% python3 -q
>>> import numpy as np
>>> np.set_printoptions(precision=2, suppress=True, linewidth=120)
>>> J = np.load("a.npy")
>>> J
array([[ 0.02, -0.1 , -0.1 ],
       [-0.1 ,  0.49,  0.49],
       [-0.1 ,  0.49,  0.49]])
>>> ev, V = np.linalg.eigh(J)
>>> x0 = np.array([0, 3, 5])
>>> print(round(x0 @ J @ x0, 2))
31.37
>>> round(x0 @ J @ x0 / (x0 @ x0), 2), np.round(ev[0], 2), round(ev[-1], 2)
(np.float64(0.92), np.float64(-0.0), np.float64(1.0))
>>> (np.sign(V[:, -1].round(6)) == np.sign(V[0, -1].round(6))).astype(int)
array([1, 0, 0])
>>> r0 = np.array([1, -1, 3])
>>> print(np.correlate(J[2], J[0], "full"))
[ 0.01 -0.04 -0.1  -0.04  0.01]
>>> np.polyval(r0, J[2])
array([3.11, 2.75, 2.75])
>>> np.convolve(J[2], r0)
array([-0.1 ,  0.59, -0.29,  0.98,  1.47])
>>> ev, V = np.linalg.eigh(J)
>>> np.round(V.T @ V, 2) + 0
array([[1., 0., 0.],
       [0., 1., 0.],
       [0., 0., 1.]])
>>> np.unique(ev.round(6) + 0, return_counts=True)[1]
array([2, 1])
>>> round(ev.sum(), 2), np.trace(J)
(np.float64(1.0), np.float64(1.0))
>>> print(np.round(np.linalg.eigvalsh(J @ J), 2) + 0)
[0. 0. 1.]
>>> print(np.round(np.linalg.svd(J, compute_uv=False), 2) + 0)
[1. 0. 0.]
>>> K = np.array([[3, -1, 3, -1, 3, -1],
...     [3, 2, 3, 2, 3, 2],
...     [-2, -1, -2, -1, -2, -1],
...     [3, -1, 3, -1, 3, -1],
...     [3, 2, 3, 2, 3, 2],
...     [-2, -1, -2, -1, -2, -1]])
>>> A2 = K / np.linalg.norm(K, axis=1, keepdims=True)
>>> G = A2 @ A2.T
>>> np.linalg.norm(A2, axis=1)
array([1., 1., 1., 1., 1., 1.])
>>> (np.abs(G) > 0.9).astype(int)
array([[1, 0, 0, 1, 0, 0],
       [0, 1, 1, 0, 1, 1],
       [0, 1, 1, 0, 1, 1],
       [1, 0, 0, 1, 0, 0],
       [0, 1, 1, 0, 1, 1],
       [0, 1, 1, 0, 1, 1]])
>>> G[2]
array([-0.71, -0.99,  1.  , -0.71, -0.99,  1.  ])
>>> (G - 2 * np.eye(6)).round(6).argmax(axis=1)
array([3, 4, 5, 0, 1, 2])
>>> np.trace(K)
np.int64(4)
>>> round(float(np.linalg.det(K)), 2)
0.0
>>> K @ K
array([[  8,   0,   8,   0,   8,   0],
       [ 20,   0,  20,   0,  20,   0],
       [-12,   0, -12,   0, -12,   0],
       [  8,   0,   8,   0,   8,   0],
       [ 20,   0,  20,   0,  20,   0],
       [-12,   0, -12,   0, -12,   0]])
>>> mat = np.loadtxt("dump.csv", delimiter=",")
>>> mat
array([[ 0.1 , -0.17, -0.03, -0.03,  0.1 , -0.1 ,  0.1 ,  0.1 , -0.1 , -0.1 ],
       [-0.17,  0.28,  0.06,  0.06, -0.17,  0.17, -0.17, -0.17,  0.17,  0.17],
       [-0.03,  0.06,  0.01,  0.01, -0.03,  0.03, -0.03, -0.03,  0.03,  0.03],
       [-0.03,  0.06,  0.01,  0.01, -0.03,  0.03, -0.03, -0.03,  0.03,  0.03],
       [ 0.1 , -0.17, -0.03, -0.03,  0.1 , -0.1 ,  0.1 ,  0.1 , -0.1 , -0.1 ],
       [-0.1 ,  0.17,  0.03,  0.03, -0.1 ,  0.1 , -0.1 , -0.1 ,  0.1 ,  0.1 ],
       [ 0.1 , -0.17, -0.03, -0.03,  0.1 , -0.1 ,  0.1 ,  0.1 , -0.1 , -0.1 ],
       [ 0.1 , -0.17, -0.03, -0.03,  0.1 , -0.1 ,  0.1 ,  0.1 , -0.1 , -0.1 ],
       [-0.1 ,  0.17,  0.03,  0.03, -0.1 ,  0.1 , -0.1 , -0.1 ,  0.1 ,  0.1 ],
       [-0.1 ,  0.17,  0.03,  0.03, -0.1 ,  0.1 , -0.1 , -0.1 ,  0.1 ,  0.1 ]])
>>> ev, V = np.linalg.eigh(mat)
>>> x0 = np.array([-3, 3, -3, 3, 1, 0, 1, 3, -1, 1])
>>> (np.sign(V[:, -1].round(6)) == np.sign(V[0, -1].round(6))).astype(int)
array([1, 0, 0, 0, 1, 0, 1, 1, 0, 0])
>>> V * np.abs(ev) @ V.T
array([[ 0.1 , -0.17, -0.03, -0.03,  0.1 , -0.1 ,  0.1 ,  0.1 , -0.1 , -0.1 ],
       [-0.17,  0.28,  0.06,  0.06, -0.17,  0.17, -0.17, -0.17,  0.17,  0.17],
       [-0.03,  0.06,  0.01,  0.01, -0.03,  0.03, -0.03, -0.03,  0.03,  0.03],
       [-0.03,  0.06,  0.01,  0.01, -0.03,  0.03, -0.03, -0.03,  0.03,  0.03],
       [ 0.1 , -0.17, -0.03, -0.03,  0.1 , -0.1 ,  0.1 ,  0.1 , -0.1 , -0.1 ],
       [-0.1 ,  0.17,  0.03,  0.03, -0.1 ,  0.1 , -0.1 , -0.1 ,  0.1 ,  0.1 ],
       [ 0.1 , -0.17, -0.03, -0.03,  0.1 , -0.1 ,  0.1 ,  0.1 , -0.1 , -0.1 ],
       [ 0.1 , -0.17, -0.03, -0.03,  0.1 , -0.1 ,  0.1 ,  0.1 , -0.1 , -0.1 ],
       [-0.1 ,  0.17,  0.03,  0.03, -0.1 ,  0.1 , -0.1 , -0.1 ,  0.1 ,  0.1 ],
       [-0.1 ,  0.17,  0.03,  0.03, -0.1 ,  0.1 , -0.1 , -0.1 ,  0.1 ,  0.1 ]])
>>> print(np.round(x0 @ mat @ x0, 2))
0.9
>>> np.round(np.linalg.eigvalsh(mat[1:, 1:]), 2) + 0
array([0. , 0. , 0. , 0. , 0. , 0. , 0. , 0. , 0.9])
>>> V * np.maximum(ev, 0) @ V.T
array([[ 0.1 , -0.17, -0.03, -0.03,  0.1 , -0.1 ,  0.1 ,  0.1 , -0.1 , -0.1 ],
       [-0.17,  0.28,  0.06,  0.06, -0.17,  0.17, -0.17, -0.17,  0.17,  0.17],
       [-0.03,  0.06,  0.01,  0.01, -0.03,  0.03, -0.03, -0.03,  0.03,  0.03],
       [-0.03,  0.06,  0.01,  0.01, -0.03,  0.03, -0.03, -0.03,  0.03,  0.03],
       [ 0.1 , -0.17, -0.03, -0.03,  0.1 , -0.1 ,  0.1 ,  0.1 , -0.1 , -0.1 ],
       [-0.1 ,  0.17,  0.03,  0.03, -0.1 ,  0.1 , -0.1 , -0.1 ,  0.1 ,  0.1 ],
       [ 0.1 , -0.17, -0.03, -0.03,  0.1 , -0.1 ,  0.1 ,  0.1 , -0.1 , -0.1 ],
       [ 0.1 , -0.17, -0.03, -0.03,  0.1 , -0.1 ,  0.1 ,  0.1 , -0.1 , -0.1 ],
       [-0.1 ,  0.17,  0.03,  0.03, -0.1 ,  0.1 , -0.1 , -0.1 ,  0.1 ,  0.1 ],
       [-0.1 ,  0.17,  0.03,  0.03, -0.1 ,  0.1 , -0.1 , -0.1 ,  0.1 ,  0.1 ]])
>>> print(np.abs(np.diag(np.linalg.qr(mat)[1])) > 1e-9)
[ True False False False False False False False False False]
>>> np.linalg.lstsq(mat[:-1].T, mat[-1])[2]
np.int32(1)
>>> np.allclose(mat[:-1].T @ np.linalg.lstsq(mat[:-1].T, mat[-1])[0], mat[-1])
True
>>> print(np.unique(mat.round(6), axis=0).shape)
(4, 10)
>>> mat @ np.linalg.pinv(mat) @ mat
array([[ 0.1 , -0.17, -0.03, -0.03,  0.1 , -0.1 ,  0.1 ,  0.1 , -0.1 , -0.1 ],
       [-0.17,  0.28,  0.06,  0.06, -0.17,  0.17, -0.17, -0.17,  0.17,  0.17],
       [-0.03,  0.06,  0.01,  0.01, -0.03,  0.03, -0.03, -0.03,  0.03,  0.03],
       [-0.03,  0.06,  0.01,  0.01, -0.03,  0.03, -0.03, -0.03,  0.03,  0.03],
       [ 0.1 , -0.17, -0.03, -0.03,  0.1 , -0.1 ,  0.1 ,  0.1 , -0.1 , -0.1 ],
       [-0.1 ,  0.17,  0.03,  0.03, -0.1 ,  0.1 , -0.1 , -0.1 ,  0.1 ,  0.1 ],
       [ 0.1 , -0.17, -0.03, -0.03,  0.1 , -0.1 ,  0.1 ,  0.1 , -0.1 , -0.1 ],
       [ 0.1 , -0.17, -0.03, -0.03,  0.1 , -0.1 ,  0.1 ,  0.1 , -0.1 , -0.1 ],
       [-0.1 ,  0.17,  0.03,  0.03, -0.1 ,  0.1 , -0.1 , -0.1 ,  0.1 ,  0.1 ],
       [-0.1 ,  0.17,  0.03,  0.03, -0.1 ,  0.1 , -0.1 , -0.1 ,  0.1 ,  0.1 ]])
>>> print(round(np.trace(np.linalg.pinv(mat) @ mat), 2))
1.0
>>> m1 = np.diag(5 * np.array([0, 2, 0, 0, 2, 0, 1, 0, 1, 0])) + np.array([[-8, 6, 9, -9, -7, -3, 4, 3, 6, -7],
...     [-6, -1, 8, -2, 4, 4, 9, -7, 8, 8],
...     [-6, 2, 9, -6, -8, 1, -3, -7, -6, 0],
...     [5, 6, -5, -8, -2, -4, -4, -2, 1, 3],
...     [-1, -1, -1, -8, -6, 2, 0, 3, -9, -9],
...     [6, 6, -9, -4, -4, 0, 1, -2, 7, -8],
...     [-1, 3, -2, -3, -2, -3, 1, -2, 5, 4],
...     [3, -9, -4, 7, 9, 9, -2, 4, -4, 2],
...     [2, 3, 9, 1, -8, 1, -9, 7, 0, 2],
...     [-9, 4, 2, 7, -3, -5, 1, -1, -7, -8]])
>>> print(m1)
[[-8  6  9 -9 -7 -3  4  3  6 -7]
 [-6  9  8 -2  4  4  9 -7  8  8]
 [-6  2  9 -6 -8  1 -3 -7 -6  0]
 [ 5  6 -5 -8 -2 -4 -4 -2  1  3]
 [-1 -1 -1 -8  4  2  0  3 -9 -9]
 [ 6  6 -9 -4 -4  0  1 -2  7 -8]
 [-1  3 -2 -3 -2 -3  6 -2  5  4]
 [ 3 -9 -4  7  9  9 -2  4 -4  2]
 [ 2  3  9  1 -8  1 -9  7  5  2]
 [-9  4  2  7 -3 -5  1 -1 -7 -8]]
>>> round(float(np.linalg.norm(m1)), 2)
55.44
>>> m1.sum(axis=1)
array([ -6,  35, -24, -10, -20,  -7,   5,  15,  13, -19])
>>> np.count_nonzero(m1)
np.int64(97)
>>> print(np.diff(m1, axis=0))
[[  2   3  -1   7  11   7   5 -10   2  15]
 [  0  -7   1  -4 -12  -3 -12   0 -14  -8]
 [ 11   4 -14  -2   6  -5  -1   5   7   3]
 [ -6  -7   4   0   6   6   4   5 -10 -12]
 [  7   7  -8   4  -8  -2   1  -5  16   1]
 [ -7  -3   7   1   2  -3   5   0  -2  12]
 [  4 -12  -2  10  11  12  -8   6  -9  -2]
 [ -1  12  13  -6 -17  -8  -7   3   9   0]
 [-11   1  -7   6   5  -6  10  -8 -12 -10]]
>>> np.unravel_index(np.abs(m1).argmax(), m1.shape)
(np.int64(0), np.int64(2))
>>> m1.shape
(10, 10)
>>> rng = np.random.default_rng(70)
>>> z = rng.permutation(10)
>>> z
array([2, 8, 4, 0, 1, 9, 6, 3, 5, 7])
>>> A2 = m1[z][:, z]
>>> np.diag(A2)
array([ 9,  5,  4, -8,  9, -8,  6, -8,  0,  4])
>>> print(A2)
[[ 9 -6 -8 -6  2  0 -3 -6  1 -7]
 [ 9  5 -8  2  3  2 -9  1  1  7]
 [-1 -9  4 -1 -1 -9  0 -8  2  3]
 [ 9  6 -7 -8  6 -7  4 -9 -3  3]
 [ 8  8  4 -6  9  8  9 -2  4 -7]
 [ 2 -7 -3 -9  4 -8  1  7 -5 -1]
 [-2  5 -2 -1  3  4  6 -3 -3 -2]
 [-5  1 -2  5  6  3 -4 -8 -4 -2]
 [-9  7 -4  6  6 -8  1 -4  0 -2]
 [-4 -4  9  3 -9  2 -2  7  9  4]]
>>> F = np.loadtxt("arr.csv", delimiter=",")
>>> F
array([[ 1.,  1.,  1.,  1., -1., -1., -1., -1.],
       [ 1., -1., -1.,  1.,  1., -1., -1.,  1.],
       [ 1., -1., -1.,  1., -1.,  1.,  1., -1.],
       [ 1.,  1., -1., -1., -1., -1.,  1.,  1.],
       [ 1.,  1., -1., -1.,  1.,  1., -1., -1.],
       [ 1.,  1.,  1.,  1.,  1.,  1.,  1.,  1.]])
>>> A2 = F + rng.integers(-2, 3, (6, 2)) @ rng.integers(-2, 3, (2, 8))
>>> print(A2)
[[-4.  3.  6.  4. -1.  2. -1.  4.]
 [ 5.  1. -5.  1.  1. -1. -1. -3.]
 [ 0.  3.  0.  4. -1.  4.  1.  0.]
 [-2.  7.  2.  4. -1.  4.  1.  4.]
 [-1.  3.  1.  1.  1.  3. -1.  1.]
 [-4.  3.  6.  4.  1.  4.  1.  6.]]
>>> A2 - F
array([[-5.,  2.,  5.,  3.,  0.,  3.,  0.,  5.],
       [ 4.,  2., -4.,  0.,  0.,  0.,  0., -4.],
       [-1.,  4.,  1.,  3.,  0.,  3.,  0.,  1.],
       [-3.,  6.,  3.,  5.,  0.,  5.,  0.,  3.],
       [-2.,  2.,  2.,  2.,  0.,  2.,  0.,  2.],
       [-5.,  2.,  5.,  3.,  0.,  3.,  0.,  5.]])
>>> np.linalg.matrix_rank(A2 - F, tol=1e-8)
np.int64(2)
>>> np.abs(A2 - F).sum(axis=1)
array([23., 14., 13., 25., 12., 23.])
>>> E = np.load("x.npy")
>>> E.round(2) + 0
array([[ 0.38, -0.04,  0.06, -0.44,  0.19],
       [-0.04,  0.  , -0.01,  0.05, -0.02],
       [ 0.06, -0.01,  0.01, -0.07,  0.03],
       [-0.44,  0.05, -0.07,  0.51, -0.22],
       [ 0.19, -0.02,  0.03, -0.22,  0.09]])
>>> ev, V = np.linalg.eigh(E)
>>> np.unique(ev.round(6) + 0, return_counts=True)[1]
array([4, 1])
>>> np.round(V.T @ E @ V, 2) + 0
array([[0., 0., 0., 0., 0.],
       [0., 0., 0., 0., 0.],
       [0., 0., 0., 0., 0.],
       [0., 0., 0., 0., 0.],
       [0., 0., 0., 0., 1.]])
>>> np.abs(V[:, -1]).round(6).argmax()
np.int64(3)
>>> (ev > 1e-8).sum(), (ev < -1e-8).sum()
(np.int64(1), np.int64(0))
>>> np.round(V @ np.diag(ev) @ V.T, 2) + 0
array([[ 0.38, -0.04,  0.06, -0.44,  0.19],
       [-0.04,  0.  , -0.01,  0.05, -0.02],
       [ 0.06, -0.01,  0.01, -0.07,  0.03],
       [-0.44,  0.05, -0.07,  0.51, -0.22],
       [ 0.19, -0.02,  0.03, -0.22,  0.09]])
>>> print(np.round(np.linalg.svd(E, compute_uv=False), 2) + 0)
[1. 0. 0. 0. 0.]
>>> np.abs(V[:, -1])
array([0.61, 0.07, 0.1 , 0.72, 0.31])
>>> X = np.array([[13, 15, 10, 14], [15, 45, 11, 19], [10, 11, 19, 9], [14, 19, 9, 30]])
>>> ev, V = np.linalg.eigh(X)
>>> x0 = np.array([2, 3, 0, -1])
>>> (np.sign(V[:, -1].round(6)) == np.sign(V[0, -1].round(6))).astype(int)
array([1, 1, 1, 1])
>>> ev, V = np.linalg.eig(X)
>>> np.sort(np.linalg.eigvals(X @ X))
array([   9.81,  201.15,  341.38, 5070.65])
>>> print(np.round(X @ V[:, 0] - ev[0] * V[:, 0], 2) + 0)
[0. 0. 0. 0.]
>>> ev, V = np.linalg.eigh(X)
>>> np.abs(V[:, -1]).round(6).argmax()
np.int64(1)
>>> np.linalg.svd(X, compute_uv=False)
array([71.21, 18.48, 14.18,  3.13])
>>> ev.sum(), np.trace(X)
(np.float64(107.0), np.int64(107))
>>> np.linalg.eigvalsh(X + 5 * np.eye(4))
array([ 8.13, 19.18, 23.48, 76.21])
>>> A = np.array([[6.0, 1.0, 1.0, 1.0, 1.0, 1.0],
...     [1.0, 6.0, 1.0, 1.0, 1.0, 1.0],
...     [1.0, 1.0, 6.0, 1.0, 1.0, 1.0],
...     [1.0, 1.0, 1.0, 6.0, 1.0, 1.0],
...     [1.0, 1.0, 1.0, 1.0, 6.0, 1.0],
...     [1.0, 1.0, 1.0, 1.0, 1.0, 6.0]])
>>> W = np.array([[2, -4, -4, -9, -5, -7],
...     [4, 8, 9, 9, 1, 6],
...     [-1, 0, -6, -9, -8, -8],
...     [-7, -1, 4, -8, 2, 1],
...     [-2, 9, 9, 8, -2, 4],
...     [-6, 1, 3, 3, -4, -2]])
>>> b = np.array([2, 2, 7, 0, 2, 4])
>>> hid = np.maximum(A @ W + b, 0)
>>> (hid > 0).astype(int)
array([[1, 0, 1, 0, 0, 0],
       [1, 1, 1, 1, 0, 1],
       [0, 1, 0, 0, 0, 0],
       [0, 1, 1, 0, 0, 1],
       [0, 1, 1, 1, 0, 1],
       [0, 1, 1, 1, 0, 0]])
>>> (hid > 0).mean(axis=0)
array([0.33, 0.83, 0.83, 0.5 , 0.  , 0.5 ])
>>> hid
array([[ 2.,  0.,  2.,  0.,  0.,  0.],
       [12., 55., 67., 39.,  0., 28.],
       [ 0., 15.,  0.,  0.,  0.,  0.],
       [ 0., 10., 42.,  0.,  0.,  3.],
       [ 0., 60., 67., 34.,  0., 18.],
       [ 0., 20., 37.,  9.,  0.,  0.]])
>>> W2 = np.array([[1, 1], [2, 4], [4, 5], [5, 1], [0, 4], [1, 3]])
>>> hid @ W2
array([[ 10.,  12.],
       [613., 690.],
       [ 30.,  60.],
       [191., 259.],
       [576., 663.],
       [233., 274.]])
>>> (hid @ W2).round(6).argmax(axis=1)
array([1, 1, 1, 1, 1, 1])
>>> W @ W2
array([[-74, -84],
       [107, 112],
       [-78, -96],
       [-32,  12],
       [ 96,  91],
       [ 21,  -6]])
